$ python3 -q
>>> import numpy as np
>>> np.set_printoptions(precision=3, suppress=True, linewidth=160)
>>> def rd(a):
...     return np.round(a, 3) + 0
... 
>>> E = np.load("mat.npy")
>>> E
array([[ 1,  0,  0,  0,  0,  0,  0],
       [-1,  1,  0,  0,  0,  0,  0],
       [-1, -3,  1,  0,  0,  0,  0],
       [ 0,  2,  3,  1,  0,  0,  0],
       [-1, -2, -3, -2,  1,  0,  0],
       [-2,  2,  3,  1,  1,  1,  0],
       [ 1, -3, -1, -2, -2,  2,  1]])
>>> # triangular
>>> rng = np.random.default_rng(489)
>>> labels = rng.permutation(7)
>>> labels
array([3, 5, 4, 2, 0, 1, 6])
>>> other = E[labels][:, labels]
>>> rd(np.sort(np.abs(np.linalg.eigvals(other))))
array([1., 1., 1., 1., 1., 1., 1.])
>>> np.trace(other)
np.int64(7)
>>> rd(np.linalg.det(other)), rd(np.linalg.det(E[labels]))
(np.float64(1.0), np.float64(1.0))
>>> rd(np.sort(np.linalg.eigvals(E)))
array([1., 1., 1., 1., 1., 1., 1.])
>>> np.prod(np.diag(E)), rd(np.linalg.det(E))
(np.int64(1), np.float64(1.0))
>>> E @ E
array([[  1,   0,   0,   0,   0,   0,   0],
       [ -2,   1,   0,   0,   0,   0,   0],
       [  1,  -6,   1,   0,   0,   0,   0],
       [ -5,  -5,   6,   1,   0,   0,   0],
       [  3,   1, -12,  -4,   1,   0,   0],
       [-10,  -5,   6,   0,   2,   1,   0],
       [  4,   1,   4,   2,  -2,   4,   1]])
>>> [int(np.linalg.matrix_rank(np.linalg.matrix_power(E, p))) for p in range(1, 8)]
[7, 7, 7, 7, 7, 7, 7]
>>> u, r1 = E[4], E[2]
>>> u @ r1
np.int64(4)
>>> pr = (u @ r1) / (u @ u) * u
>>> np.outer(u, r1)
array([[ 1,  3, -1,  0,  0,  0,  0],
       [ 2,  6, -2,  0,  0,  0,  0],
       [ 3,  9, -3,  0,  0,  0,  0],
       [ 2,  6, -2,  0,  0,  0,  0],
       [-1, -3,  1,  0,  0,  0,  0],
       [ 0,  0,  0,  0,  0,  0,  0],
       [ 0,  0,  0,  0,  0,  0,  0]])
>>> rd((r1 - pr) @ u)
np.float64(0.0)
>>> np.linalg.cond(E) > 100
np.True_
>>> np.linalg.matrix_rank(E, rtol=0.1)
np.int64(5)
>>> rd(np.linalg.norm(E, 2) / np.linalg.norm(E))
np.float64(0.803)
>>> [round(float(x), 3) for x in np.linalg.svd(E, compute_uv=False)[:3]]
[7.658, 3.879, 3.341]
>>> other = np.array([[-4, -5], [-6, -2], [3, -3]])
>>> m1 = np.tile(other, (2, 3))
>>> m1
array([[-4, -5, -4, -5, -4, -5],
       [-6, -2, -6, -2, -6, -2],
       [ 3, -3,  3, -3,  3, -3],
       [-4, -5, -4, -5, -4, -5],
       [-6, -2, -6, -2, -6, -2],
       [ 3, -3,  3, -3,  3, -3]])
>>> # null space of dimension 4
>>> m1.reshape(2, -1)
array([[-4, -5, -4, -5, -4, -5, -6, -2, -6, -2, -6, -2,  3, -3,  3, -3,  3, -3],
       [-4, -5, -4, -5, -4, -5, -6, -2, -6, -2, -6, -2,  3, -3,  3, -3,  3, -3]])
>>> t3 = m1.reshape(6, 2, -1)
>>> t3.sum(axis=1)
array([[-9, -9, -9],
       [-8, -8, -8],
       [ 0,  0,  0],
       [-9, -9, -9],
       [-8, -8, -8],
       [ 0,  0,  0]])
>>> t3.transpose(1, 0, 2)
array([[[-4, -5, -4],
        [-6, -2, -6],
        [ 3, -3,  3],
        [-4, -5, -4],
        [-6, -2, -6],
        [ 3, -3,  3]],

       [[-5, -4, -5],
        [-2, -6, -2],
        [-3,  3, -3],
        [-5, -4, -5],
        [-2, -6, -2],
        [-3,  3, -3]]])
>>> t3[:, 0]
array([[-4, -5, -4],
       [-6, -2, -6],
       [ 3, -3,  3],
       [-4, -5, -4],
       [-6, -2, -6],
       [ 3, -3,  3]])
>>> def softmax(z):
...     e = np.exp(z - z.max(axis=-1, keepdims=True))
...     return e / e.sum(axis=-1, keepdims=True)
... 
>>> rd(softmax(m1[4] + -2))
array([0.006, 0.327, 0.006, 0.327, 0.006, 0.327])
>>> scores = m1 @ m1.T / np.sqrt(6)
>>> rd(softmax(scores + np.triu(np.full(scores.shape, -np.inf), 1)))
array([[1.   , 0.   , 0.   , 0.   , 0.   , 0.   ],
       [0.001, 0.999, 0.   , 0.   , 0.   , 0.   ],
       [0.   , 0.   , 1.   , 0.   , 0.   , 0.   ],
       [0.5  , 0.   , 0.   , 0.5  , 0.   , 0.   ],
       [0.   , 0.5  , 0.   , 0.   , 0.5  , 0.   ],
       [0.   , 0.   , 0.5  , 0.   , 0.   , 0.5  ]])
>>> rd(softmax(scores))
array([[0.5, 0. , 0. , 0.5, 0. , 0. ],
       [0. , 0.5, 0. , 0. , 0.5, 0. ],
       [0. , 0. , 0.5, 0. , 0. , 0.5],
       [0.5, 0. , 0. , 0.5, 0. , 0. ],
       [0. , 0.5, 0. , 0. , 0.5, 0. ],
       [0. , 0. , 0.5, 0. , 0. , 0.5]])
>>> rd(np.linalg.norm(E, 2))
np.float64(7.658)
>>> rd(np.linalg.norm(E, "nuc"))
np.float64(18.558)
>>> rd(np.linalg.norm(E[3] - E[1]))
np.float64(3.464)
>>> rd(np.linalg.norm(E, 1)), rd(np.linalg.norm(E, np.inf))
(np.float64(13.0), np.float64(12.0))
>>> rd(np.linalg.norm(E) ** 2 / np.linalg.norm(E, 2) ** 2)
np.float64(1.552)
>>> np.linalg.norm(E, axis=1).argmax()
np.int64(6)
>>> t3 = np.stack([m1, -2 * m1, m1[::-1]])
>>> (t3 @ m1.T).shape
(3, 6, 6)
>>> np.linalg.matrix_rank(t3.reshape(3, -1))
np.int64(2)
>>> rd(np.linalg.norm(t3, axis=(1, 2)))
array([24.372, 48.744, 24.372])
>>> t3.sum(axis=0)
array([[ 7,  2,  7,  2,  7,  2],
       [ 0,  0,  0,  0,  0,  0],
       [-7, -2, -7, -2, -7, -2],
       [ 7,  2,  7,  2,  7,  2],
       [ 0,  0,  0,  0,  0,  0],
       [-7, -2, -7, -2, -7, -2]])
>>> np.argsort(-np.linalg.norm(m1, axis=0).round(6), kind="stable")[:3]
array([0, 2, 4])
>>> [round(float(x), 3) for x in np.linalg.svd(m1, compute_uv=False)[:3]]
[21.244, 11.946, 0.0]
>>> mat = np.abs(np.array([[5, 4, 2, 4, 3],
...     [3, 5, 4, 3, 4],
...     [2, 5, 3, 3, 4],
...     [0, 2, 0, 5, 3],
...     [2, 2, 5, 1, 0]])) + np.eye(5)
>>> mat = mat / mat.sum(axis=1, keepdims=True)
>>> rd(mat)
array([[0.316, 0.211, 0.105, 0.211, 0.158],
       [0.15 , 0.3  , 0.2  , 0.15 , 0.2  ],
       [0.111, 0.278, 0.222, 0.167, 0.222],
       [0.   , 0.182, 0.   , 0.545, 0.273],
       [0.182, 0.182, 0.455, 0.091, 0.091]])
>>> # rows sum to 1
>>> rd(np.sort(np.abs(np.linalg.eigvals(mat)))[::-1])
array([1.   , 0.328, 0.235, 0.122, 0.033])
>>> rd(np.linalg.matrix_power(mat, 100))
array([[0.134, 0.231, 0.192, 0.248, 0.195],
       [0.134, 0.231, 0.192, 0.248, 0.195],
       [0.134, 0.231, 0.192, 0.248, 0.195],
       [0.134, 0.231, 0.192, 0.248, 0.195],
       [0.134, 0.231, 0.192, 0.248, 0.195]])
>>> mat.sum(axis=1)
array([1., 1., 1., 1., 1.])
>>> pr = np.eye(5)[2]
>>> for _ in range(7):
...     pr = pr @ mat
...     print(pr.round(3))
... 
[0.111 0.278 0.222 0.167 0.222]
[0.142 0.239 0.218 0.213 0.188]
[0.139 0.235 0.197 0.235 0.194]
[0.136 0.232 0.193 0.243 0.194]
[0.135 0.232 0.192 0.246 0.195]
[0.134 0.232 0.192 0.247 0.195]
[0.134 0.231 0.192 0.248 0.195]
>>> F = np.load("layer5.npy")
>>> F
array([[0.25, 0.25, 0.25, 0.  , 0.  , 0.  , 0.25],
       [0.2 , 0.2 , 0.2 , 0.2 , 0.  , 0.2 , 0.  ],
       [0.  , 0.  , 0.5 , 0.  , 0.  , 0.5 , 0.  ],
       [0.  , 0.5 , 0.  , 0.5 , 0.  , 0.  , 0.  ],
       [0.  , 0.  , 0.  , 0.  , 1.  , 0.  , 0.  ],
       [0.  , 0.25, 0.  , 0.25, 0.  , 0.25, 0.25],
       [0.  , 0.  , 0.  , 0.  , 0.  , 0.5 , 0.5 ]])
>>> # null space of dimension 1
>>> Uu, s, vt = np.linalg.svd(F)
>>> rd(s)
array([1.053, 1.   , 0.778, 0.553, 0.4  , 0.14 , 0.   ])
>>> other = Uu[:, :6] @ np.diag(s[:6]) @ vt[:6]
>>> rd(np.abs(F - other).max())
np.float64(0.0)
>>> np.linalg.matrix_rank(other)
np.int64(6)
>>> np.allclose(F[:-1].T @ np.linalg.lstsq(F[:-1].T, F[-1])[0], F[-1])
True
>>> rd(np.trace(np.linalg.pinv(F) @ F))
np.float64(6.0)
>>> np.abs(np.diag(np.linalg.qr(F)[1])) > 1e-9
array([ True,  True,  True,  True,  True,  True, False])
>>> other = np.array([[-4, -3, 1, 0, 2, -3],
...     [2, -3, 5, -2, 5, 3],
...     [-2, 1, -4, -5, -4, 1],
...     [0, -5, 2, 3, 0, 5],
...     [-4, 3, 3, -1, -4, -1],
...     [1, 0, 5, 3, 4, -2]])
>>> A = other + other.T
>>> A
array([[-8, -1, -1,  0, -2, -2],
       [-1, -6,  6, -7,  8,  3],
       [-1,  6, -8, -3, -1,  6],
       [ 0, -7, -3,  6, -1,  8],
       [-2,  8, -1, -1, -8,  3],
       [-2,  3,  6,  8,  3, -4]])
>>> # symmetric, so the eigenvalues are real
>>> A.ravel(order="F")
array([-8, -1, -1,  0, -2, -2, -1, -6,  6, -7,  8,  3, -1,  6, -8, -3, -1,  6,  0, -7, -3,  6, -1,  8, -2,  8, -1, -1, -8,  3, -2,  3,  6,  8,  3, -4])
>>> A.reshape(2, -1)
array([[-8, -1, -1,  0, -2, -2, -1, -6,  6, -7,  8,  3, -1,  6, -8, -3, -1,  6],
       [ 0, -7, -3,  6, -1,  8, -2,  8, -1, -1, -8,  3, -2,  3,  6,  8,  3, -4]])
>>> t3 = A.reshape(6, 2, -1)
>>> t3.transpose(1, 0, 2)
array([[[-8, -1, -1],
        [-1, -6,  6],
        [-1,  6, -8],
        [ 0, -7, -3],
        [-2,  8, -1],
        [-2,  3,  6]],

       [[ 0, -2, -2],
        [-7,  8,  3],
        [-3, -1,  6],
        [ 6, -1,  8],
        [-1, -8,  3],
        [ 8,  3, -4]]])
>>> t3.shape
(6, 2, 3)
>>> np.einsum("ihd,ihd->ih", t3, t3)
array([[ 66,   8],
       [ 73, 122],
       [101,  46],
       [ 58, 101],
       [ 69,  74],
       [ 49,  89]])
>>> other = np.array([[3, -3], [0, -3]])
>>> C = np.array([[9, 7], [9, 2]])
>>> W0 = np.kron(other, C)
>>> W0
array([[ 27,  21, -27, -21],
       [ 27,   6, -27,  -6],
       [  0,   0, -27, -21],
       [  0,   0, -27,  -6]])
>>> hat = np.triu(np.array([[9, 6, 9, 7], [5, 5, -8, 3], [-1, 5, -8, 0], [0, 3, 1, 8]]), 1) + np.eye(4)
>>> other = hat @ W0 @ np.linalg.inv(hat)
>>> rd(np.poly(other))
array([     1.,      0.,  -1899.,      0., 164025.])
>>> hat @ W0 - W0 @ hat
array([[ 162., -126., -669., -519.],
       [   0., -162.,  -60.,  -57.],
       [   0.,    0.,    0.,    0.],
       [   0.,    0.,    0.,    0.]])
>>> np.linalg.matrix_rank(other)
np.int64(4)
>>> labels = rng.integers(0, 2, 7)
>>> M = (labels[:, None] == labels) * 2 + np.eye(7)
>>> M
array([[3., 2., 0., 0., 2., 0., 2.],
       [2., 3., 0., 0., 2., 0., 2.],
       [0., 0., 3., 2., 0., 2., 0.],
       [0., 0., 2., 3., 0., 2., 0.],
       [2., 2., 0., 0., 3., 0., 2.],
       [0., 0., 2., 2., 0., 3., 0.],
       [2., 2., 0., 0., 2., 0., 3.]])
>>> # 2 blocks once reordered
>>> labels = rng.permutation(7)
>>> other = M[:, labels] * rng.choice([-1, 1], 7)
>>> other
array([[-2., -2., -3.,  0.,  2., -0., -0.],
       [-2., -3., -2.,  0.,  2., -0., -0.],
       [-0., -0., -0.,  2.,  0., -2., -3.],
       [-0., -0., -0.,  2.,  0., -3., -2.],
       [-3., -2., -2.,  0.,  2., -0., -0.],
       [-0., -0., -0.,  3.,  0., -2., -2.],
       [-2., -2., -2.,  0.,  3., -0., -0.]])
>>> Uu, _, vt = np.linalg.svd(M.T @ other)
>>> rd(Uu @ vt)
array([[ 0.,  0., -1.,  0.,  0.,  0.,  0.],
       [ 0., -1.,  0.,  0.,  0.,  0.,  0.],
       [ 0.,  0.,  0.,  0.,  0.,  0., -1.],
       [ 0.,  0.,  0.,  0.,  0., -1.,  0.],
       [-1.,  0.,  0.,  0.,  0.,  0.,  0.],
       [ 0.,  0.,  0.,  1.,  0.,  0.,  0.],
       [ 0.,  0.,  0.,  0.,  1.,  0.,  0.]])
>>> labels
array([4, 1, 0, 5, 6, 3, 2])
>>> rd(np.linalg.lstsq(M, other)[0])
array([[ 0.,  0., -1.,  0.,  0.,  0.,  0.],
       [ 0., -1.,  0.,  0.,  0.,  0.,  0.],
       [ 0.,  0.,  0.,  0.,  0.,  0., -1.],
       [ 0.,  0.,  0.,  0.,  0., -1.,  0.],
       [-1.,  0.,  0.,  0.,  0.,  0.,  0.],
       [ 0.,  0.,  0.,  1.,  0.,  0.,  0.],
       [ 0.,  0.,  0.,  0.,  1.,  0.,  0.]])
>>> W = np.array([[-1, -2, -1, -4, -5],
...     [-2, -6, -4, -5, -2],
...     [-2, -5, -2, -7, 9],
...     [-3, 9, -4, 0, 3],
...     [-2, -8, 7, 0, 7],
...     [8, -6, 3, 0, 4],
...     [-4, -5, 2, -5, 8]])
>>> coef = np.array([0, 0, 0, 9, 6])
>>> act = np.maximum(M @ W + coef, 0)
>>> rd((act > 0).mean(axis=0))
array([0.429, 0.143, 0.571, 0.   , 1.   ])
>>> (act > 0).astype(int)
array([[0, 0, 1, 0, 1],
       [0, 0, 1, 0, 1],
       [1, 0, 0, 0, 1],
       [1, 1, 0, 0, 1],
       [0, 0, 1, 0, 1],
       [1, 0, 0, 0, 1],
       [0, 0, 1, 0, 1]])
>>> np.linalg.matrix_rank(act)
np.int64(4)
>>> C = np.array([[5, -7, 3], [7, -8, -6], [-9, 9, 1], [-2, -6, -7], [5, 7, -9]])
>>> (act @ C).round(6).argmax(axis=1)
array([1, 1, 1, 0, 1, 0, 1])
>>> W @ C
array([[-27,   3,  81],
       [-16,  42,  79],
       [ 32, 141, -10],
       [ 99, -66, -94],
       [-94, 190, -14],
       [ -9,  47,  27],
       [-23, 172, -17]])
>>> act @ C
array([[  22.,  182., -146.],
       [  64.,  176., -176.],
       [ 255.,  301., -411.],
       [ 255.,  226., -390.],
       [  10.,  338., -246.],
       [ 280.,  196., -336.],
       [  60.,  300., -260.]])
>>> vec = np.ones(7)
>>> for _ in range(5):
...     vec = M @ vec
...     vec /= np.linalg.norm(vec)
...     print(round(vec @ M @ vec, 3))
... 
8.376
8.569
8.715
8.817
8.885
>>> rd(vec)
array([0.485, 0.485, 0.138, 0.138, 0.485, 0.138, 0.485])
>>> J = np.load("run19.npy")
>>> J
array([[ 4,  6,  1,  9,  5,  5,  7,  9],
       [ 4,  6,  6,  8,  5,  4,  5,  7],
       [ 7,  3,  3,  6,  8,  2,  2,  6],
       [ 0,  0, -5,  1,  0,  1,  2,  2]])
>>> vec = np.array([2, 1, 0, 0, 1, 0, 0, 1])
>>> J @ vec
array([28, 26, 31,  2])
>>> (J * vec).sum(axis=1)
array([28, 26, 31,  2])
>>> J @ (2 * vec)
array([56, 52, 62,  4])
